$ python -q
>>> import numpy as np
>>> np.set_printoptions(precision=2, suppress=True, linewidth=100)
>>> M = np.load("test12.npy")
>>> M
array([[ 3,  1,  3,  1,  2,  3,  2,  1,  0,  1,  0],
       [ 0,  0,  0,  0,  0,  0,  0,  0,  0,  0,  0],
       [ 6,  2,  6,  2,  4,  6,  4,  2,  0,  2,  0],
       [ 3,  1,  3,  1,  2,  3,  2,  1,  0,  1,  0],
       [ 6,  2,  6,  2,  4,  6,  4,  2,  0,  2,  0],
       [ 0,  0,  0,  0,  0,  0,  0,  0,  0,  0,  0],
       [ 0,  0,  0,  0,  0,  0,  0,  0,  0,  0,  0],
       [ 3,  1,  3,  1,  2,  3,  2,  1,  0,  1,  0],
       [ 6,  2,  6,  2,  4,  6,  4,  2,  0,  2,  0],
       [ 6,  2,  6,  2,  4,  6,  4,  2,  0,  2,  0],
       [-6, -2, -6, -2, -4, -6, -4, -2,  0, -2,  0]])
>>> # column 2 repeats column 0
>>> t3 = np.stack([M, 2 * M, M[::-1]])
>>> (t3 @ M.T).shape
(3, 11, 11)
>>> np.einsum("bij,cij->bc", t3, t3)
array([[ 897, 1794,  234],
       [1794, 3588,  468],
       [ 234,  468,  897]])
>>> t3.shape
(3, 11, 11)
>>> Y = np.array([[0, -1, 0],
...     [1, 1, -1],
...     [-1, -2, -1],
...     [-1, -2, 1],
...     [0, -2, 1],
...     [-1, 0, -1],
...     [1, -1, 2],
...     [2, -2, 0],
...     [1, 2, 0],
...     [2, 2, 1],
...     [-2, -2, 2]])
>>> Y.T @ M.T
array([[  0,   0,   0,   0,   0,   0,   0,   0,   0,   0,   0],
       [-16,   0, -32, -16, -32,   0,   0, -16, -32, -32,  32],
       [  1,   0,   2,   1,   2,   0,   0,   1,   2,   2,  -2]])
>>> np.einsum("ik,kj->ij", M, Y)
array([[  0, -16,   1],
       [  0,   0,   0],
       [  0, -32,   2],
       [  0, -16,   1],
       [  0, -32,   2],
       [  0,   0,   0],
       [  0,   0,   0],
       [  0, -16,   1],
       [  0, -32,   2],
       [  0, -32,   2],
       [  0,  32,  -2]])
>>> np.linalg.matrix_rank(M @ Y)
np.int64(1)
>>> np.einsum("ij->j", M)
array([27,  9, 27,  9, 18, 27, 18,  9,  0,  9,  0])
>>> np.vstack([M, Y.T]).shape
(14, 11)
>>> np.einsum("ij,ij->i", M, M)
array([ 39,   0, 156,  39, 156,   0,   0,  39, 156, 156, 156])
>>> np.linalg.matrix_rank(np.vstack([M, Y.T]))
np.int64(4)
>>> F = np.load("layer18.npy")
>>> F
array([[ -1,   0,   1,   2,   3,   4,   5,   6,   7,   8,   9,  10,  11],
       [ 12,  13,  14,  15,  16,  17,  18,  19,  20,  21,  22,  23,  24],
       [ 25,  26,  27,  28,  29,  30,  31,  32,  33,  34,  35,  36,  37],
       [ 38,  39,  40,  41,  42,  43,  44,  45,  46,  47,  48,  49,  50],
       [ 51,  52,  53,  54,  55,  56,  57,  58,  59,  60,  61,  62,  63],
       [ 64,  65,  66,  67,  68,  69,  70,  71,  72,  73,  74,  75,  76],
       [ 77,  78,  79,  80,  81,  82,  83,  84,  85,  86,  87,  88,  89],
       [ 90,  91,  92,  93,  94,  95,  96,  97,  98,  99, 100, 101, 102],
       [103, 104, 105, 106, 107, 108, 109, 110, 111, 112, 113, 114, 115]])
>>> r = np.linalg.matrix_rank(F)
>>> r
np.int64(2)
>>> null = np.linalg.svd(F)[2][r:].T
>>> null.shape
(13, 11)
>>> [int(np.linalg.matrix_rank(F[:i])) for i in range(1, len(F) + 1)]
[1, 2, 2, 2, 2, 2, 2, 2, 2]
>>> ang = np.radians(72)
>>> R = np.eye(13)
>>> R[4, 4] = R[5, 5] = np.cos(ang)
>>> R[4, 5], R[5, 4] = -np.sin(ang), np.sin(ang)
>>> Y = F @ R.T
>>> round(np.linalg.det(R), 2), np.round(np.trace(R), 2)
(np.float64(1.0), np.float64(11.62))
>>> np.allclose(np.linalg.norm(F, axis=1), np.linalg.norm(Y, axis=1))
True
>>> w1 = np.array([[2, 2, 3, 0, 2, 3],
...     [1, 3, 3, 3, 2, 3],
...     [0, 1, 2, 2, 3, 2],
...     [2, 0, 2, 3, 1, 0],
...     [2, 3, 2, 0, 2, 2],
...     [3, 2, 0, 2, 2, 1],
...     [1, 3, 0, 1, 3, 0],
...     [1, 2, 0, 3, 0, 0],
...     [0, 3, 0, 0, 2, 0],
...     [0, 0, 3, 2, 1, 3],
...     [3, 0, 3, 1, 1, 2],
...     [1, 0, 0, 3, 2, 1],
...     [2, 1, 0, 3, 1, 3]])
>>> b = np.array([3, 4, 6, 2, 6, 1])
>>> H = np.maximum(F @ w1 + b, 0)
>>> (H > 0).astype(int)
array([[1, 1, 1, 1, 1, 1],
       [1, 1, 1, 1, 1, 1],
       [1, 1, 1, 1, 1, 1],
       [1, 1, 1, 1, 1, 1],
       [1, 1, 1, 1, 1, 1],
       [1, 1, 1, 1, 1, 1],
       [1, 1, 1, 1, 1, 1],
       [1, 1, 1, 1, 1, 1],
       [1, 1, 1, 1, 1, 1]])
>>> basis = np.array([[-3, 4], [-5, 3], [0, 3], [-2, -3], [3, -4], [2, -5]])
>>> (H @ basis).round(6).argmax(axis=1)
array([0, 1, 1, 1, 1, 1, 1, 1, 1])
>>> H @ basis
array([[  -442,   -455],
       [ -1664,  -1378],
       [ -2886,  -2301],
       [ -4108,  -3224],
       [ -5330,  -4147],
       [ -6552,  -5070],
       [ -7774,  -5993],
       [ -8996,  -6916],
       [-10218,  -7839]])
>>> Uu, sig, VT = np.linalg.svd(F)
>>> vecs = VT[:(sig > 1e-8).sum()]
>>> rng = np.random.default_rng(391238)
>>> x0 = F[5] + -2 * F[7] + rng.integers(2) * np.eye(13)[1]
>>> x0
array([-116., -117., -118., -119., -120., -121., -122., -123., -124., -125., -126., -127., -128.])
>>> np.allclose(vecs.T @ vecs @ x0, x0)
True
>>> np.round(np.linalg.norm(x0 - vecs.T @ vecs @ x0), 2)
np.float64(0.0)
>>> np.diag(vecs.T @ vecs)
array([0.27, 0.21, 0.16, 0.13, 0.1 , 0.08, 0.08, 0.08, 0.1 , 0.13, 0.16, 0.21, 0.27])
>>> x0 = np.array([-5, -2, -1, -1, 1, -2, -1, 2, -3, -1, -3, 4, 0])
>>> a = np.maximum(F @ x0, 0)
>>> a
array([0, 0, 0, 0, 0, 0, 0, 0, 0])
>>> F.T @ a
array([0, 0, 0, 0, 0, 0, 0, 0, 0, 0, 0, 0, 0])
>>> np.maximum(F @ (3 * x0), 0)
array([0, 0, 0, 0, 0, 0, 0, 0, 0])
>>> feats = np.load("a.npy")
>>> feats
array([[1, 0, 0, 0, 0, 0, 0, 0, 0, 0],
       [7, 1, 0, 0, 0, 0, 0, 0, 0, 0],
       [5, 4, 1, 0, 0, 0, 0, 0, 0, 0],
       [1, 6, 9, 1, 0, 0, 0, 0, 0, 0],
       [4, 1, 3, 2, 1, 0, 0, 0, 0, 0],
       [0, 6, 2, 5, 8, 1, 0, 0, 0, 0],
       [1, 7, 7, 1, 0, 8, 1, 0, 0, 0],
       [1, 0, 7, 0, 7, 9, 2, 1, 0, 0],
       [1, 4, 8, 1, 2, 7, 4, 9, 1, 0],
       [4, 1, 3, 5, 3, 4, 6, 4, 5, 1]])
>>> np.round(np.linalg.det(feats), 2)
np.float64(1.0)
>>> feats @ feats
array([[  1,   0,   0,   0,   0,   0,   0,   0,   0,   0],
       [ 14,   1,   0,   0,   0,   0,   0,   0,   0,   0],
       [ 38,   8,   1,   0,   0,   0,   0,   0,   0,   0],
       [ 89,  48,  18,   1,   0,   0,   0,   0,   0,   0],
       [ 32,  26,  24,   4,   1,   0,   0,   0,   0,   0],
       [ 89,  58,  73,  26,  16,   1,   0,   0,   0,   0],
       [ 87,  96,  39,  42,  64,  16,   1,   0,   0,   0],
       [ 67, 103,  67,  61,  86,  34,   4,   1,   0,   0],
       [ 92, 118, 136,  45, 123, 127,  26,  18,   1,   0],
       [ 62, 133, 178,  47,  76, 127,  40,  53,  10,   1]])
>>> assert feats == feats.T
Traceback (most recent call last):
  File "<python-input-55>", line 1, in <module>
    assert feats == feats.T
           ^^^^^^^^^^^^^^^^
ValueError: The truth value of an array with more than one element is ambiguous. Use a.any() or a.all()
>>> np.linalg.matrix_power(feats, 2)
array([[  1,   0,   0,   0,   0,   0,   0,   0,   0,   0],
       [ 14,   1,   0,   0,   0,   0,   0,   0,   0,   0],
       [ 38,   8,   1,   0,   0,   0,   0,   0,   0,   0],
       [ 89,  48,  18,   1,   0,   0,   0,   0,   0,   0],
       [ 32,  26,  24,   4,   1,   0,   0,   0,   0,   0],
       [ 89,  58,  73,  26,  16,   1,   0,   0,   0,   0],
       [ 87,  96,  39,  42,  64,  16,   1,   0,   0,   0],
       [ 67, 103,  67,  61,  86,  34,   4,   1,   0,   0],
       [ 92, 118, 136,  45, 123, 127,  26,  18,   1,   0],
       [ 62, 133, 178,  47,  76, 127,  40,  53,  10,   1]])
>>> feats.inv()
Traceback (most recent call last):
  File "<python-input-57>", line 1, in <module>
    feats.inv()
    ^^^^^^^^^
AttributeError: 'numpy.ndarray' object has no attribute 'inv'
>>> round(float(np.abs(np.linalg.eigvals(feats)).max()), 2)
1.0
>>> (feats - feats.T) / 2
array([[ 0. , -3.5, -2.5, -0.5, -2. ,  0. , -0.5, -0.5, -0.5, -2. ],
       [ 3.5,  0. , -2. , -3. , -0.5, -3. , -3.5,  0. , -2. , -0.5],
       [ 2.5,  2. ,  0. , -4.5, -1.5, -1. , -3.5, -3.5, -4. , -1.5],
       [ 0.5,  3. ,  4.5,  0. , -1. , -2.5, -0.5,  0. , -0.5, -2.5],
       [ 2. ,  0.5,  1.5,  1. ,  0. , -4. ,  0. , -3.5, -1. , -1.5],
       [ 0. ,  3. ,  1. ,  2.5,  4. ,  0. , -4. , -4.5, -3.5, -2. ],
       [ 0.5,  3.5,  3.5,  0.5,  0. ,  4. ,  0. , -1. , -2. , -3. ],
       [ 0.5,  0. ,  3.5,  0. ,  3.5,  4.5,  1. ,  0. , -4.5, -2. ],
       [ 0.5,  2. ,  4. ,  0.5,  1. ,  3.5,  2. ,  4.5,  0. , -2.5],
       [ 2. ,  0.5,  1.5,  2.5,  1.5,  2. ,  3. ,  2. ,  2.5,  0. ]])
>>> x0 = np.array([-1, -1, -2, -1, 1, -2, -2, 0, -2, -2])
>>> feats @ x0
array([ -1,  -8, -11, -26, -12,  -9, -41, -30, -44, -45])
>>> np.sign((feats @ x0).round(6))
array([-1, -1, -1, -1, -1, -1, -1, -1, -1, -1])
>>> (feats @ x0).argmax()
np.int64(0)
>>> feats @ np.ones(10)
array([ 1.,  8., 10., 17., 11., 22., 25., 27., 37., 36.])
>>> feats @ (2 * x0)
array([ -2, -16, -22, -52, -24, -18, -82, -60, -88, -90])
>>> feats @ feats
array([[  1,   0,   0,   0,   0,   0,   0,   0,   0,   0],
       [ 14,   1,   0,   0,   0,   0,   0,   0,   0,   0],
       [ 38,   8,   1,   0,   0,   0,   0,   0,   0,   0],
       [ 89,  48,  18,   1,   0,   0,   0,   0,   0,   0],
       [ 32,  26,  24,   4,   1,   0,   0,   0,   0,   0],
       [ 89,  58,  73,  26,  16,   1,   0,   0,   0,   0],
       [ 87,  96,  39,  42,  64,  16,   1,   0,   0,   0],
       [ 67, 103,  67,  61,  86,  34,   4,   1,   0,   0],
       [ 92, 118, 136,  45, 123, 127,  26,  18,   1,   0],
       [ 62, 133, 178,  47,  76, 127,  40,  53,  10,   1]])
>>> mat = np.load("run1.npy")
>>> mat
array([[ 59.47, -79.56, -78.47, -20.49],
       [ 60.69, -80.18, -79.15, -19.28],
       [ 61.5 , -81.17, -80.81, -21.51],
       [ 61.26, -80.61, -81.08, -21.26],
       [ 60.61, -78.02, -79.2 , -19.3 ],
       [ 60.35, -78.23, -80.82, -19.41],
       [ 59.42, -79.3 , -81.45, -19.62],
       [ 58.75, -79.51, -80.  , -21.27],
       [ 60.74, -80.95, -80.83, -19.43],
       [ 59.27, -79.8 , -81.6 , -21.99],
       [ 60.36, -78.87, -78.92, -20.87],
       [ 58.23, -81.07, -78.75, -20.28],
       [ 60.13, -80.25, -80.03, -17.96],
       [ 59.4 , -80.72, -82.57, -21.05],
       [ 62.14, -77.68, -78.9 , -18.32],
       [ 60.03, -79.83, -80.33, -21.94],
       [ 61.44, -80.2 , -82.13, -20.69],
       [ 60.4 , -80.26, -81.14, -18.71],
       [ 60.35, -80.46, -80.06, -20.17],
       [ 59.5 , -79.33, -79.83, -19.71],
       [ 60.9 , -81.32, -79.46, -20.58],
       [ 59.41, -80.21, -79.11, -19.94],
       [ 60.33, -82.41, -79.97, -20.03],
       [ 61.71, -79.41, -79.09, -18.37],
       [ 60.46, -79.26, -79.36, -18.65],
       [ 61.2 , -78.57, -79.56, -18.8 ],
       [ 57.57, -81.41, -80.33, -19.61],
       [ 61.02, -78.96, -81.72, -18.59],
       [ 59.78, -79.62, -81.06, -20.25],
       [ 59.77, -78.44, -80.27, -20.4 ],
       [ 59.52, -79.96, -79.5 , -19.95],
       [ 59.02, -81.16, -80.13, -20.23],
       [ 58.35, -78.75, -79.43, -19.13],
       [ 60.01, -78.73, -79.64, -19.53],
       [ 59.11, -81.94, -80.73, -19.77],
       [ 57.9 , -78.94, -79.49, -20.13],
       [ 59.35, -80.77, -80.04, -19.41],
       [ 59.88, -82.02, -80.06, -20.02],
       [ 60.95, -79.2 , -80.61, -20.88],
       [ 61.64, -81.8 , -79.49, -21.08],
       [ 59.34, -78.94, -81.4 , -19.58]])
>>> round(float(np.linalg.norm(mat, 2) / np.linalg.norm(mat)), 2)
1.0
>>> np.argsort(-np.linalg.norm(mat, axis=0).round(6), kind="stable")[:3]
array([2, 1, 0])
